$ ipython --no-banner

In [1]: import numpy as np

In [2]: from numpy import linalg as LA

In [3]: np.set_printoptions(precision=3, suppress=True, linewidth=160, floatmode="fixed")

In [4]: def tidy(a):
   ...:     return np.round(a, 3) + 0
   ...: 

In [5]: M = np.loadtxt("mat.csv", delimiter=",")

In [6]: M
Out[6]: 
array([[ 0.000, -3.000, -3.000,  3.000,  0.000,  0.000, -1.000,  0.000, -1.000, -1.000,  0.000],
       [ 3.000,  0.000, -2.000, -1.000, -2.000, -3.000,  0.000,  2.000, -3.000,  0.000, -1.000],
       [ 3.000,  2.000,  0.000, -1.000, -2.000,  2.000,  1.000,  1.000,  3.000,  2.000, -1.000],
       [-3.000,  1.000,  1.000,  0.000, -3.000,  1.000,  0.000,  3.000, -1.000,  0.000,  0.000],
       [ 0.000,  2.000,  2.000,  3.000,  0.000, -1.000,  2.000,  1.000,  0.000,  1.000,  1.000],
       [ 0.000,  3.000, -2.000, -1.000,  1.000,  0.000,  0.000,  0.000,  0.000, -2.000,  0.000],
       [ 1.000,  0.000, -1.000,  0.000, -2.000,  0.000,  0.000, -1.000,  2.000,  0.000, -2.000],
       [ 0.000, -2.000, -1.000, -3.000, -1.000,  0.000,  1.000,  0.000, -1.000,  0.000,  0.000],
       [ 1.000,  3.000, -3.000,  1.000,  0.000,  0.000, -2.000,  1.000,  0.000,  0.000,  1.000],
       [ 1.000,  0.000, -2.000,  0.000, -1.000,  2.000,  0.000,  0.000,  0.000,  0.000, -2.000],
       [ 0.000,  1.000,  1.000,  0.000, -1.000,  0.000,  2.000,  0.000, -1.000,  2.000,  0.000]])

In [7]: # skew-symmetric

In [8]: np.allclose(M[:-1].T @ LA.lstsq(M[:-1].T, M[-1])[0], M[-1])
Out[8]: True

In [9]: J = np.array([[4.0, 0.0, 1.0, -1.0],
   ...:     [4.0, 0.0, 2.0, -1.0],
   ...:     [2.0, -2.0, 3.0, 0.0],
   ...:     [4.0, -2.0, 2.0, 1.0]])

In [10]: rng = np.random.default_rng(310)

In [11]: z = rng.permutation(4)

In [12]: Y = J[:, z] * rng.choice([-1, 1], 4)

In [13]: Y
Out[13]: 
array([[ 4.000,  0.000, -1.000, -1.000],
       [ 4.000,  0.000, -2.000, -1.000],
       [ 2.000, -2.000, -3.000,  0.000],
       [ 4.000, -2.000, -2.000,  1.000]])

In [14]: U, _, Vt = LA.svd(J.T @ Y)

In [15]: z
Out[15]: array([0, 1, 2, 3])

In [16]: tidy(U @ Vt)
Out[16]: 
array([[ 1.000,  0.000,  0.000,  0.000],
       [ 0.000,  1.000,  0.000,  0.000],
       [ 0.000,  0.000, -1.000,  0.000],
       [ 0.000,  0.000,  0.000,  1.000]])
